$ ipython --no-banner

In [1]: import numpy as np

In [2]: import numpy.linalg as la

In [3]: np.set_printoptions(precision=2, suppress=True, linewidth=120)

In [4]: rd = lambda a: np.round(a, 2) + 0

In [5]: arr = np.array([[-1, 8, 2], [3, 8, 2], [-3, -12, -3], [2, 8, 2], [1, 12, 3]])

In [6]: print(rd(arr @ la.pinv(arr) @ arr))
[[ -1.   8.   2.]
 [  3.   8.   2.]
 [ -3. -12.  -3.]
 [  2.   8.   2.]
 [  1.  12.   3.]]

In [7]: print(np.allclose(arr[:-1].T @ la.lstsq(arr[:-1].T, arr[-1])[0], arr[-1]))
True

In [8]: print(np.abs(np.diag(la.qr(arr)[1])) > 1e-9)
[ True  True False]

In [9]: print(np.unique(arr.round(6), axis=0).shape)
(5, 3)

In [10]: print(rd(np.trace(la.pinv(arr) @ arr)))
2.0

In [11]: M2 = arr / la.norm(arr, axis=1, keepdims=True)

In [12]: C2 = M2 @ M2.T

In [13]: print(rd(la.norm(M2, axis=1)))
[1. 1. 1. 1. 1.]

In [14]: print((C2 - 2 * np.eye(5)).round(6).argmax(axis=1))
[4 3 0 1 3]

In [15]: print(rd(np.degrees(np.arccos(np.clip(C2[0, 2], -1, 1)))))
159.45

In [16]: u = np.array([-5, -1, -4])

In [17]: print(np.correlate(arr[3], arr[1], "full"))
[ 4 32 74 40  6]

In [18]: print(np.polyval(u, arr[3]))
[ -26 -332  -26]

In [19]: def softmax(z):
    ...:     e = np.exp(z - z.max(axis=-1, keepdims=True))
    ...:     return e / e.sum(axis=-1, keepdims=True)
    ...: 

In [20]: print(rd(softmax(arr).sum(axis=1)))
[1. 1. 1. 1. 1.]

In [21]: scores = arr @ arr.T / np.sqrt(3)

In [22]: print(rd(softmax(scores)[0] @ arr))
[ 1. 12.  3.]

In [23]: print(rd(softmax(scores)))
[[0. 0. 0. 0. 1.]
 [0. 0. 0. 0. 1.]
 [0. 0. 1. 0. 0.]
 [0. 0. 0. 0. 1.]
 [0. 0. 0. 0. 1.]]

In [24]: data = np.load("block16.npy")

In [25]: print(rd(data))
[[ 7.87 -5.92 -1.72]
 [ 7.28 -6.65  1.67]
 [-5.01  6.29 -5.95]
 [-0.33  3.6  -9.32]
 [ 6.93 -3.51 -6.3 ]
 [-0.8   3.93 -9.16]
 [-4.55  0.61  8.88]
 [ 5.48 -1.62 -8.21]
 [-3.54 -0.39  9.34]
 [-3.44  5.56 -7.57]]

In [26]: rk = la.matrix_rank(data)

In [27]: print(rk)
2

In [28]: null = la.svd(data)[2][rk:].T

In [29]: print([int(la.matrix_rank(data[:, :j + 1])) for j in range(3)])
[1, 2, 2]

In [30]: print(null.shape)
(3, 1)

In [31]: u, v = data[7], data[8]

In [32]: print(rd(u @ v))
-95.46

In [33]: pr = (u @ v) / (u @ u) * u

In [34]: print(rd(np.outer(u, v)))
[[-19.4   -2.14  51.17]
 [  5.75   0.63 -15.16]
 [ 29.07   3.2  -76.69]]

In [35]: print(rd((v - pr) @ u))
0.0

In [36]: print(rd(pr))
[-5.23  1.55  7.84]

In [37]: print(rd(v - pr))
[ 1.69 -1.94  1.51]

In [38]: print(rd(la.norm(u + v) ** 2 + la.norm(u - v) ** 2))
400.0

In [39]: print(la.matrix_rank(np.outer(u, v)))
1

In [40]: z = data[:, 1] > np.median(data[:, 1])

In [41]: u = data[z].mean(axis=0) - data[~z].mean(axis=0)

In [42]: print(rd(u))
[-7.63  7.62 -3.58]

In [43]: print([round(float(x), 2) for x in la.svd(data, compute_uv=False)[:3]])
[24.15, 20.41, 0.0]

In [44]: print(np.argsort(-la.norm(data, axis=0).round(6), kind="stable")[:3])
[2 0 1]

In [45]: Ac = data - data.mean(axis=0)

In [46]: V = la.svd(Ac)[2][:2]

In [47]: M2 = Ac - Ac @ V.T @ V

In [48]: print(rd(np.diag(V.T @ V)))
[0.62 0.45 0.93]

In [49]: print(rd((Ac @ V.T).std(axis=0)))
[7.07 6.4 ]

In [50]: print(la.norm(M2, axis=1).round(6).argmax())
0

In [51]: rng = np.random.default_rng(68599)

In [52]: K = np.eye(3, dtype=int)[rng.permutation(3)]

In [53]: print(K)
[[0 0 1]
 [0 1 0]
 [1 0 0]]

In [54]: print([round(float(la.det(K[:i, :i])), 2) + 0 for i in range(1, 4)])
[0.0, 0.0, -1.0]

In [55]: print(np.all(la.eigvalsh(K) > 0))
False

In [56]: print(rd(la.eigvalsh(K).min()))
-1.0

In [57]: ev, V = la.eigh(K)

In [58]: x = np.array([5, -1, -3])

In [59]: print(x @ K @ x)
-29

In [60]: x = np.array([0, 2, 3])

In [61]: print(rd(np.sort(np.abs(np.degrees(np.angle(la.eigvals(K)))))))
[  0.   0. 180.]

In [62]: print(rd(np.abs(la.eigvals(K))))
[1. 1. 1.]

In [63]: A = np.load("mat.npy")

In [64]: print(A)
[[-1.  0.  0.]
 [ 0. -1.  0.]
 [ 0.  0.  1.]]

In [65]: print(np.prod(np.diag(A)), rd(la.det(A)))
1.0 1.0

In [66]: print(rd(la.matrix_power(A - np.diag(np.diag(A)), 3)))
[[0. 0. 0.]
 [0. 0. 0.]
 [0. 0. 0.]]

In [67]: print([int(la.matrix_rank(la.matrix_power(A, p))) for p in range(1, 4)])
[3, 3, 3]

In [68]: x = np.array([-1, 0, 1])

In [69]: target = A @ x

In [70]: b, lr = np.zeros(3), 1 / la.norm(A, 2) ** 2

In [71]: for i in range(150):
    ...:     b -= lr * A.T @ (A @ b - target)
    ...:     if i % 50 == 0: print(i, round(la.norm(A @ b - target), 2))
    ...: 
0 0.0
50 0.0
100 0.0

In [72]: print(rd(la.cond(A)))
1.0

In [73]: print(b)
[-1.  0.  1.]

In [74]: W0 = np.load("w.npy")

In [75]: print(W0)
[[-0.2  0.4 -1.4  1.3]
 [ 0.2  1.2 -0.1 -1.4]
 [ 0.6  0.2 -1.9  0.1]
 [ 0.   0.6  0.2 -1.5]
 [-0.4 -1.2 -1.6 -0.5]
 [ 0.2 -1.3  0.9  1.1]
 [-4.   4.  -4.  -6. ]
 [-0.1 -0.9 -0.9 -0.1]
 [-0.8  0.7  0.9  0.6]
 [-1.5  0.6 -1.1  1.1]
 [-2.2  0.4  0.5  0.8]
 [-0.1 -0.4 -0.2  0.2]
 [ 0.4  0.4  0.6 -0.2]]

In [76]: q = A.astype(float).copy()

In [77]: for j in range(3):
    ...:     q[:, j] -= q[:, :j] @ (q[:, :j].T @ q[:, j])
    ...:     q[:, j] /= la.norm(q[:, j])
    ...: 

In [78]: print(q)
[[-1.  0.  0.]
 [ 0. -1.  0.]
 [ 0.  0.  1.]]

In [79]: print(q.T @ A)
[[1. 0. 0.]
 [0. 1. 0.]
 [0. 0. 1.]]

In [80]: Ac = (W0 - W0.mean(axis=0)) / W0.std(axis=0)

In [81]: print(rd(Ac.std(axis=0)))
[1. 1. 1. 1.]

In [82]: b = la.lstsq(np.delete(Ac, 0, axis=1), Ac[:, 0])[0]

In [83]: print(rd(b))
[-0.63  0.21 -0.04]

In [84]: q, V = la.qr(W0[:, :3])[0], la.qr(W0[:, 3:])[0]

In [85]: s = la.svd(q.T @ V, compute_uv=False)

In [86]: print((s > 0.9).sum())
0

In [87]: print(rd(la.norm(q @ q.T - V @ V.T, 2)))
1.0

In [88]: print(rd(s))
[0.82]

In [89]: print(rd(np.degrees(np.arccos(s.clip(0, 1)))))
[34.94]

In [90]: z = W0[:, 2] > np.median(W0[:, 2])

In [91]: u = W0[z].mean(axis=0) - W0[~z].mean(axis=0)

In [92]: print(np.argsort(-np.abs(u).round(6), kind="stable"))
[2 3 0 1]

In [93]: print(rd(u))
[ 0.45 -0.05  2.09  0.46]

In [94]: Ac = W0 - W0.mean(axis=0)

In [95]: V = la.svd(Ac)[2][:1]

In [96]: M2 = Ac - Ac @ V.T @ V

In [97]: print(rd((Ac @ V.T).std(axis=0)))
[2.5]

In [98]: print(rd(np.diag(V.T @ V)))
[0.14 0.21 0.17 0.48]

In [99]: M = np.load("layer5.npy")

In [100]: print(M)
[[ 2.9  0.1  2.  -0.6 -1. ]
 [-1.  -1.2  0.6 -0.6 -0.5]
 [ 1.2 -0.4 -0.3  0.4  0.3]
 [-0.5 -0.6 -0.2 -0.6  1.1]
 [ 1.4 -0.4  0.7  0.3 -1.2]
 [ 1.5 -0.5  0.9  0.2  0.9]
 [-0.2 -0.6  0.5  1.5 -1.1]
 [ 1.6 -0.4  0.3 -1.1 -0.9]
 [ 0.6  0.7  1.6 -0.1  0.5]
 [ 0.3  0.7 -0.5 -0.1 -0.1]
 [-0.9  1.3  0.2 -0.1  0.1]
 [-0.9  1.  -0.4 -1.4 -0.3]
 [-0.2  1.2 -0.5  0.6 -2.1]
 [ 0.8 -0.1  0.7 -0.3 -1.5]
 [ 1.1 -0.7  0.9  0.4  1.2]
 [-1.2  0.4 -1.4 -2.3  0.2]
 [-0.8  1.7  0.1  0.3 -1.1]
 [-1.2 -0.7 -0.6  0.3 -0.3]
 [ 0.5 -0.3  0.7  1.3 -0.5]
 [ 2.1  2.1  0.3  4.2 -8.7]
 [-0.3  0.4  0.5 -0.6 -0.1]
 [ 0.9  0.   0.4 -0.6 -0.7]
 [ 0.7  2.1  0.8  0.9  0.6]
 [-1.1 -0.3  1.7 -2.5  2.4]
 [-0.2 -0.5 -0.7  0.2 -0.7]
 [-0.8  0.3  0.6 -0.3  0.7]
 [-0.3  0.4  0.4  0.3  0.7]
 [ 0.9  0.1 -0.7  0.7 -0.1]]

In [101]: C2 = np.cov(M, rowvar=False)

In [102]: print(rd(C2))
[[ 1.2   0.01  0.34  0.55 -0.79]
 [ 0.01  0.76 -0.05  0.34 -0.67]
 [ 0.34 -0.05  0.61  0.    0.17]
 [ 0.55  0.34  0.    1.51 -1.61]
 [-0.79 -0.67  0.17 -1.61  3.53]]

In [103]: print(rd(np.corrcoef(M[:, 0], M[:, 1])[0, 1]))
0.01

In [104]: print(np.argwhere(np.triu(np.abs(np.corrcoef(M.T)) > 0.8, 1)))
[]

In [105]: print(np.argsort(-M.std(axis=0).round(6), kind="stable"))
[4 3 0 1 2]

In [106]: theta = np.radians(15)

In [107]: R = np.eye(5)

In [108]: R[2, 2] = R[4, 4] = np.cos(theta)

In [109]: R[2, 4], R[4, 2] = -np.sin(theta), np.sin(theta)

In [110]: print(rd(R))
[[ 1.    0.    0.    0.    0.  ]
 [ 0.    1.    0.    0.    0.  ]
 [ 0.    0.    0.97  0.   -0.26]
 [ 0.    0.    0.    1.    0.  ]
 [ 0.    0.    0.26  0.    0.97]]

In [111]: M2 = M @ R.T

In [112]: print(rd(la.svd(M, compute_uv=False)), rd(la.svd(M2, compute_uv=False)))
[11.67  5.94  4.34  4.02  3.13] [11.67  5.94  4.34  4.02  3.13]

In [113]: print(np.allclose(la.norm(M, axis=1), la.norm(M2, axis=1)))
True

In [114]: print(rd(la.det(R)), rd(np.trace(R)))
1.0 4.93

In [115]: z = M[:, 3] > np.median(M[:, 3])

In [116]: u = M[z].mean(axis=0) - M[~z].mean(axis=0)

In [117]: print(rd((((M - M.mean(axis=0)) @ u > 0) == z).mean()))
0.79

In [118]: print(z.astype(int))
[0 0 1 0 1 1 1 0 0 0 0 0 1 0 1 0 1 1 1 1 0 0 1 0 1 0 1 1]

In [119]: print(((M - M.mean(axis=0)) @ u > 0).astype(int))
[1 0 1 0 1 0 1 0 0 0 0 0 1 1 0 0 1 0 1 1 0 0 1 0 1 0 0 1]

In [120]: F = np.load("case12.npy")

In [121]: print(F)
[[74.11 31.92 37.19 36.9 ]
 [68.22 29.08 34.22 38.53]
 [58.79 39.25 52.57 43.84]
 [21.71 13.76 19.77 27.63]]

In [122]: M2 = M / la.norm(M, axis=1)
---------------------------------------------------------------------------
ValueError                                Traceback (most recent call last)
Cell In[122], line 1
----> 1 M2 = M / la.norm(M, axis=1)

ValueError: operands could not be broadcast together with shapes (28,5) (28,) 

In [123]: M2 = M / la.norm(M, axis=1, keepdims=True)

In [124]: C2 = M2 @ M2.T

In [125]: print(rd(la.norm(M2, axis=1)))
[1. 1. 1. 1. 1. 1. 1. 1. 1. 1. 1. 1. 1. 1. 1. 1. 1. 1. 1. 1. 1. 1. 1. 1. 1. 1. 1. 1.]

In [126]: print(la.matrix_rank(F, rtol=0.1))
2

In [127]: print(rd(la.norm(F, 2) / la.norm(F)))
0.99

In [128]: print([round(float(x), 2) for x in la.svd(F, compute_uv=False)[:3]])
[168.49, 20.77, 9.46]

In [129]: print(la.cond(F) > 100)
True

In [130]: print(np.argsort(-la.norm(F, axis=0).round(6), kind="stable")[:3])
[0 2 3]

In [131]: left, s, vt = la.svd(F)

In [132]: print(rd(s))
[168.49  20.77   9.46   0.05]

In [133]: M2 = left[:, :3] @ np.diag(s[:3]) @ vt[:3]

In [134]: print(rd(la.norm(F - M2) / la.norm(F)))
0.0

In [135]: print(rd(np.abs(F - M2).max()))
0.03

In [136]: print(rd(la.norm(F - M2, 2)), rd(s[3]))
0.05 0.05

In [137]: print(la.matrix_rank(M2))
3

In [138]: print(la.matrix_rank(F, rtol=0.05))
3

In [139]: z = rng.permutation(4)

In [140]: print(z)
[0 3 1 2]

In [141]: M2 = F[z][:, z]

In [142]: print(np.trace(M2))
183.39

In [143]: print(rd(la.det(M2)), rd(la.det(F[z])))
1776.59 1776.59

In [144]: print(np.allclose(M2, F))
False

In [145]: mat = np.load("sample5.npy")

In [146]: print(mat)
[[ 13  18 -17  11]
 [ -5  -5   4  -3]
 [  7   2   1   1]
 [ -9 -24  27 -15]
 [-12  -7   3  -4]
 [-11   4 -11   3]]

In [147]: print(rd(mat @ la.pinv(mat) @ mat))
[[ 13.  18. -17.  11.]
 [ -5.  -5.   4.  -3.]
 [  7.   2.   1.   1.]
 [ -9. -24.  27. -15.]
 [-12.  -7.   3.  -4.]
 [-11.   4. -11.   3.]]

In [148]: print(la.lstsq(mat[:-1].T, mat[-1])[2])
2
